$ python -q
>>> import numpy as np
>>> from numpy import linalg as LA
>>> np.set_printoptions(suppress=True, linewidth=140)
>>> def rd(a):
...     return np.round(a, 2) + 0
... 
>>> F = np.loadtxt("out14.csv", delimiter=",")
>>> print(rd(F))
[[ 0.08 -0.26]
 [-0.26  0.92]]
>>> # column 1 is much longer than the rest
>>> print(np.allclose(F[:-1].T @ LA.lstsq(F[:-1].T, F[-1])[0], F[-1]))
True
>>> print(LA.lstsq(F[:-1].T, F[-1])[2])
1
>>> print(rd(F @ LA.pinv(F) @ F))
[[ 0.08 -0.26]
 [-0.26  0.92]]
>>> print(np.unique(F.round(6), axis=0).shape)
(2, 2)
>>> print(np.abs(np.diag(LA.qr(F)[1])) > 1e-9)
[ True False]
>>> vec = np.array([-5, -5])
>>> print(rd(LA.eigvalsh(2 * F - np.eye(2))))
[-1.  1.]
>>> print(rd(np.eye(2) - F))
[[0.92 0.26]
 [0.26 0.08]]
>>> print(rd(F @ F @ vec))
[ 0.94 -3.3 ]
>>> U, s, vt = LA.svd(F)
>>> print(np.argmax(s[:-1] / (s[1:] + 1e-6)) + 1)
1
>>> print(rd(s))
[1. 0.]
>>> out = U[:, :1] @ np.diag(s[:1]) @ vt[:1]
>>> print(LA.matrix_rank(out))
1
>>> print(rd(out))
[[ 0.08 -0.26]
 [-0.26  0.92]]
>>> print(rd(np.abs(F - out).max()))
0.0
>>> evals, vecs = LA.eigh(F)
>>> vec = np.array([1, -1])
>>> print(rd(LA.eigvalsh(F[1:, 1:])))
[0.92]
>>> print(rd(vec @ F @ vec / (vec @ vec)), rd(evals[0]), rd(evals[-1]))
0.76 0.0 1.0
>>> evals, vecs = LA.eigh(F)
>>> print((evals > 1e-8).sum(), (evals < -1e-8).sum())
1 0
>>> print(rd(LA.eigvalsh(F @ F)))
[0. 1.]
>>> print(np.abs(vecs[:, -1]).round(6).argmax())
1
>>> print(rd(vecs.T @ F @ vecs))
[[0. 0.]
 [0. 1.]]
>>> print(rd(evals.sum()), rd(np.trace(F)))
1.0 1.0
>>> arr = np.load("case11.npy")
>>> print(arr)
[[ 10   0   0   2]
 [  0  10 -10  -6]
 [  0 -10  10   6]
 [  2  -6   6   4]]
>>> # rows and columns are dependent
>>> t3 = np.stack([arr, -3 * arr, arr[::-1]])
>>> print(LA.matrix_rank(t3))
[2 2 2]
>>> print(np.einsum("bij,cij->bc", t3, t3))
[[  668 -2004  -416]
 [-2004  6012  1248]
 [ -416  1248   668]]
>>> print(rd(LA.det(t3)))
[0. 0. 0.]
>>> print(LA.matrix_rank(t3.reshape(3, -1)))
2
>>> print(t3.sum(axis=0))
[[-18  -6   6   0]
 [  0 -30  30  18]
 [  0  30 -30 -18]
 [  6  12 -12  -6]]
>>> vec = np.array([0, 1, -1, -1])
>>> a = np.maximum(arr @ vec, 0)
>>> print(arr.T @ a)
[   0  260 -260 -156]
>>> print(np.flatnonzero(a > 1e-9))
[1]
>>> print(a)
[ 0 26  0  0]
>>> print(np.maximum(arr @ (3 * vec), 0))
[ 0 78  0  0]
>>> K = np.load("w.npy")
>>> print(rd(K))
[[-5.42  2.    1.39]
 [-7.17  2.    0.22]
 [-1.27  2.    4.15]
 [-7.55  2.   -0.03]
 [-2.84  2.    3.11]
 [-6.08  2.    0.95]
 [ 9.03  2.   11.02]
 [ 0.04  2.    5.03]
 [-3.99  2.    2.34]
 [-6.05  2.    0.97]
 [-6.84  2.    0.44]
 [ 4.32  2.    7.88]
 [-2.24  2.    3.5 ]
 [-0.87  2.    4.42]
 [-2.42  2.    3.39]]
>>> out = K / LA.norm(K, axis=1, keepdims=True)
>>> gram = out @ out.T
>>> print(np.argwhere(np.triu(np.abs(gram) > 0.95, 1)))
[[ 0  1]
 [ 0  3]
 [ 0  5]
 [ 0  8]
 [ 0  9]
 [ 0 10]
 [ 1  3]
 [ 1  5]
 [ 1  9]
 [ 1 10]
 [ 2  7]
 [ 2 12]
 [ 2 13]
 [ 2 14]
 [ 3  5]
 [ 3  9]
 [ 3 10]
 [ 4  8]
 [ 4 12]
 [ 4 14]
 [ 5  9]
 [ 5 10]
 [ 6 11]
 [ 7 13]
 [ 9 10]
 [12 14]]
>>> U, s, vt = LA.svd(K)
>>> vecs = vt[:(s > 1e-8).sum()]
>>> rng = np.random.default_rng(91299)
>>> vec = K[2] + 3 * K[9] + rng.integers(2) * np.eye(3)[0]
>>> print(rd(vec))
[-19.43   8.     7.05]
>>> print(LA.matrix_rank(np.vstack([K, vec])))
2
>>> print(rd(vecs.T @ vecs))
[[ 0.94 -0.22  0.09]
 [-0.22  0.19  0.32]
 [ 0.09  0.32  0.87]]
>>> print(rd(LA.norm(vec - vecs.T @ vecs @ vec)))
0.0
>>> print(np.allclose(vecs.T @ vecs @ vec, vec))
True
